$ ipython --no-banner

In [1]: import numpy as np

In [2]: np.set_printoptions(precision=2, suppress=True, linewidth=200, sign=" ")

In [3]: rd = lambda a: np.round(a, 2) + 0

In [4]: F = np.loadtxt("a.csv", delimiter=",")

In [5]: F
Out[5]: 
array([[-4.04, -1.98,  1.97,  2.02],
       [-4.  , -1.98,  2.04,  1.99],
       [ 4.04,  2.  , -2.  , -1.93]])

In [6]: np.linalg.matrix_rank(F, rtol=0.1)
Out[6]: np.int64(1)

In [7]: np.linalg.cond(F) > 100
Out[7]: np.True_

In [8]: left, s, Vt = np.linalg.svd(F)

In [9]: np.argmax(s[:-1] / (s[1:] + 1e-6)) + 1
Out[9]: np.int64(1)

In [10]: other = left[:, :1] @ np.diag(s[:1]) @ Vt[:1]

In [11]: np.linalg.matrix_rank(other)
Out[11]: np.int64(1)

In [12]: rd(np.abs(F - other).max())
Out[12]: np.float64(0.05)

In [13]: left, s, Vt = np.linalg.svd(F, full_matrices=False)

In [14]: rd(s)
Out[14]: array([ 9.18,  0.07,  0.06])

In [15]: rd(left.T @ F @ Vt.T)
Out[15]: 
array([[ 9.18,  0.  ,  0.  ],
       [ 0.  ,  0.07,  0.  ],
       [ 0.  ,  0.  ,  0.06]])

In [16]: left.shape, s.shape, Vt.shape
Out[16]: ((3, 3), (3,), (3, 4))

In [17]: rd(np.sqrt((s ** 2).sum())), rd(np.linalg.norm(F))
Out[17]: (np.float64(9.18), np.float64(9.18))

In [18]: np.allclose(left * s @ Vt, F)
Out[18]: True

In [19]: rd(s / s[0])
Out[19]: array([ 1.  ,  0.01,  0.01])

In [20]: rd(np.abs(Vt[0]))
Out[20]: array([ 0.76,  0.37,  0.38,  0.37])

In [21]: rd(np.cumsum(s ** 2) / np.sum(s ** 2))
Out[21]: array([ 1.,  1.,  1.])

In [22]: other = np.array([[0, 2, 3], [0, 1, 2]])

In [23]: W2 = np.kron(other, F)

In [24]: rd(np.linalg.norm(W2, 2)), rd(np.linalg.norm(other, 2) * np.linalg.norm(F, 2))
Out[24]: (np.float64(38.89), np.float64(38.89))

In [25]: W2.shape
Out[25]: (6, 12)

In [26]: T = np.stack([F, -1 * F, F[::-1]])

In [27]: np.linalg.matrix_rank(T.reshape(3, -1))
Out[27]: np.int64(2)

In [28]: T.shape
Out[28]: (3, 3, 4)

In [29]: np.linalg.matrix_rank(T)
Out[29]: array([ 3,  3,  3])

In [30]: arr = np.load("w.npy")

In [31]: arr
Out[31]: 
array([[ 1,  0,  0],
       [ 4,  1,  0],
       [ 2,  2,  1]])

In [32]: def softmax(z):
    ...:     e = np.exp(z - z.max(axis=-1, keepdims=True))
    ...:     return e / e.sum(axis=-1, keepdims=True)
    ...: 

In [33]: softmax(arr).sum(axis=1)
Out[33]: array([ 1.,  1.,  1.])

In [34]: rd(softmax(10 * arr[1]))
Out[34]: array([ 1.,  0.,  0.])

In [35]: rd(softmax(arr[1]))
Out[35]: array([ 0.94,  0.05,  0.02])

In [36]: rd(softmax(arr[1] + 3))
Out[36]: array([ 0.94,  0.05,  0.02])

In [37]: att = arr @ arr.T / np.sqrt(3)

In [38]: rd(softmax(att)[1] @ arr)
Out[38]: array([ 3.96,  1.02,  0.02])

In [39]: rd(softmax(att))
Out[39]: 
array([[ 0.12,  0.67,  0.21],
       [ 0.  ,  0.98,  0.02],
       [ 0.01,  0.64,  0.36]])

In [40]: softmax(att).round(6).argmax(axis=1)
Out[40]: array([ 1,  1,  1])

In [41]: rd(softmax(att + np.triu(np.full(att.shape, -np.inf), 1)))
Out[41]: 
array([[ 1.  ,  0.  ,  0.  ],
       [ 0.  ,  1.  ,  0.  ],
       [ 0.01,  0.64,  0.36]])
